$ python3 -q
>>> import numpy as np
>>> from numpy import linalg as LA
>>> np.set_printoptions(precision=2, suppress=True, linewidth=200, legacy="1.25")
>>> data = np.load("block4.npy")
>>> data
array([[ 0,  0,  0,  0,  0,  0],
       [-3,  0,  0,  0,  0,  0],
       [ 0,  0,  0,  0,  1,  0],
       [ 0,  0,  0,  0,  0,  0],
       [ 0, -2,  0,  0,  0,  0],
       [ 0,  0, -1,  0,  0,  0]])
>>> data @ LA.pinv(data) @ data
array([[ 0.,  0.,  0.,  0.,  0.,  0.],
       [-3.,  0.,  0.,  0.,  0.,  0.],
       [ 0.,  0.,  0.,  0.,  1.,  0.],
       [ 0.,  0.,  0.,  0.,  0.,  0.],
       [ 0., -2.,  0.,  0.,  0.,  0.],
       [ 0.,  0., -1.,  0.,  0.,  0.]])
>>> round(float(np.trace(LA.pinv(data) @ data)), 2)
4.0
>>> m1 = np.loadtxt("layer2.csv", delimiter=",")
>>> m1
array([[ 0.7,  1.8,  0.1],
       [-1.2, -0.2, -0.1],
       [-0.6, -1.1, -0.2],
       [-0.5,  0.5,  0.4],
       [-1.3,  0.2, -0.7],
       [24. ,  2. , 24. ],
       [ 1.7, -0.1, -0.3],
       [-0.4,  0.3, -0.8],
       [ 1.2,  1. , -1.4],
       [ 0.2, -0.1,  0.9],
       [ 0. , -0.5, -0.6],
       [-1. , -0.5,  1.5],
       [ 0.7, -2.4, -0.5],
       [ 1.4, -0.8,  1. ],
       [-1.5, -0.3,  0.7],
       [ 0.4, -1.4,  1.8],
       [ 0.9, -1.4,  1.7],
       [-0.2, -1.2,  1.2],
       [-0.1,  1.1, -1.1],
       [-0.1, -0.4,  0. ],
       [ 0.6,  0.4, -0.2],
       [ 0.8,  0.5, -2.6],
       [-0.1, -0.5,  0.4],
       [-1.4, -0.8, -0.9],
       [ 1. , -1.3, -0.4]])
>>> labels = m1[:, 2] > np.median(m1[:, 2])
>>> u = m1[labels].mean(axis=0) - m1[~labels].mean(axis=0)
>>> labels.astype(int)
array([1, 0, 0, 1, 0, 1, 0, 0, 0, 1, 0, 1, 0, 1, 1, 1, 1, 1, 0, 1, 0, 0, 1, 0, 0])
>>> np.argsort(-np.abs(u).round(6), kind="stable")
array([2, 0, 1])
>>> (((m1 - m1.mean(axis=0)) @ u > 0) == labels).mean()
0.68
>>> F = np.array([[0, 0, 0, 1], [0, 0, 0, 1], [0, 0, 0, 0], [1, 1, 0, 0]])
>>> F
array([[0, 0, 0, 1],
       [0, 0, 0, 1],
       [0, 0, 0, 0],
       [1, 1, 0, 0]])
>>> U, s, Vt = LA.svd(F)
>>> s
array([ 1.41,  1.41, -0.  ,  0.  ])
>>> out = U[:, :2] @ np.diag(s[:2]) @ Vt[:2]
>>> np.abs(F - out).max()
0.0
>>> out
array([[0., 0., 0., 1.],
       [0., 0., 0., 1.],
       [0., 0., 0., 0.],
       [1., 1., 0., 0.]])
>>> round(LA.norm(F - out) / LA.norm(F), 2)
0.0
>>> rng = np.random.default_rng(193752)
>>> labels = rng.permutation(4)
>>> labels
array([0, 1, 3, 2])
>>> out = F[labels][:, labels]
>>> np.diag(out)
array([0, 0, 0, 0])
>>> np.trace(out)
0
>>> out
array([[0, 0, 1, 0],
       [0, 0, 1, 0],
       [1, 1, 0, 0],
       [0, 0, 0, 0]])
>>> arr = np.loadtxt("w.csv", delimiter=",")
>>> arr
array([[ -0.87,   4.6 ,   1.37, -24.85],
       [  0.58, -13.95,   5.8 ,  13.61],
       [  1.11,  22.01,   0.91, -12.19],
       [  1.62,  12.58,   1.42,   4.45],
       [ -3.11,  -5.76,  -5.14,  -1.68],
       [ -1.87,  12.93,   5.89,  15.59],
       [  4.71, -10.04,   5.6 ,  23.06],
       [ -0.08, -10.69,  -4.82,   0.07],
       [  0.79,   4.51,   3.72, -38.15],
       [  1.26,   5.12,   4.89,  10.84],
       [ -2.57,  -2.42,   4.39,   8.2 ],
       [ -2.18,   1.21, -10.99,   6.06],
       [  5.28,   3.4 ,   3.16,  14.04],
       [ -4.71,   6.5 ,   2.98,   5.86],
       [  0.24,  -6.62,   1.11, -19.15],
       [  3.66,  13.72,  -2.82,  -9.46],
       [ -1.23,  -5.5 ,  -6.88,  21.21],
       [ -3.02,  -1.8 ,   1.61, -37.5 ],
       [ -0.38,  11.69,  -2.3 ,  -7.31],
       [  1.72,  -3.57,   3.25, -20.55],
       [ -1.74,   0.73,   5.35,  -5.01],
       [ -0.77, -12.63,   9.73,   1.41],
       [  0.17,  12.15,   1.25,  14.1 ],
       [ -0.16,  -5.92,   4.92,  -4.04],
       [  0.56, -12.82,   0.27,   7.51],
       [  2.74,   3.68,  -5.67, -23.15],
       [ -1.41,  -8.92,   3.13, -33.71],
       [  1.83,   1.17,   2.31, -18.82],
       [ -1.38,   8.07,  -7.57, -29.  ],
       [  2.65, -14.31, -18.14,  -2.98]])
>>> out = np.c_[arr[:, :2] @ np.array([[2, 2], [2, 2]]), np.array([-3, -1, 1, -3, -3, -2, -2, -2, 2, -1, -3, 0, 2, -2, -1, 0, -3, -3, -2, 1, 0, 2, -2, 2, -3, 3, 1, 0, -2, -3])]
>>> out
array([[  7.46,   7.46,  -3.  ],
       [-26.74, -26.74,  -1.  ],
       [ 46.24,  46.24,   1.  ],
       [ 28.4 ,  28.4 ,  -3.  ],
       [-17.74, -17.74,  -3.  ],
       [ 22.12,  22.12,  -2.  ],
       [-10.66, -10.66,  -2.  ],
       [-21.54, -21.54,  -2.  ],
       [ 10.6 ,  10.6 ,   2.  ],
       [ 12.76,  12.76,  -1.  ],
       [ -9.98,  -9.98,  -3.  ],
       [ -1.94,  -1.94,   0.  ],
       [ 17.36,  17.36,   2.  ],
       [  3.58,   3.58,  -2.  ],
       [-12.76, -12.76,  -1.  ],
       [ 34.76,  34.76,   0.  ],
       [-13.46, -13.46,  -3.  ],
       [ -9.64,  -9.64,  -3.  ],
       [ 22.62,  22.62,  -2.  ],
       [ -3.7 ,  -3.7 ,   1.  ],
       [ -2.02,  -2.02,   0.  ],
       [-26.8 , -26.8 ,   2.  ],
       [ 24.64,  24.64,  -2.  ],
       [-12.16, -12.16,   2.  ],
       [-24.52, -24.52,  -3.  ],
       [ 12.84,  12.84,   3.  ],
       [-20.66, -20.66,   1.  ],
       [  6.  ,   6.  ,   0.  ],
       [ 13.38,  13.38,  -2.  ],
       [-23.32, -23.32,  -3.  ]])
>>> LA.matrix_rank(np.c_[arr, out])
5
>>> LA.norm(LA.qr(arr)[0].T @ out, axis=0) ** 2 / ((out ** 2).sum(axis=0) + 1e-12)
array([1.  , 1.  , 0.18])
>>> np.round(LA.lstsq(arr, out[:, 0])[0], 2) + 0
array([2., 2., 0., 0.])
>>> LA.matrix_rank(out)
2
>>> np.round(LA.norm(out - arr @ LA.lstsq(arr, out)[0], axis=0), 2) + 0
array([ 0.  ,  0.  , 10.36])
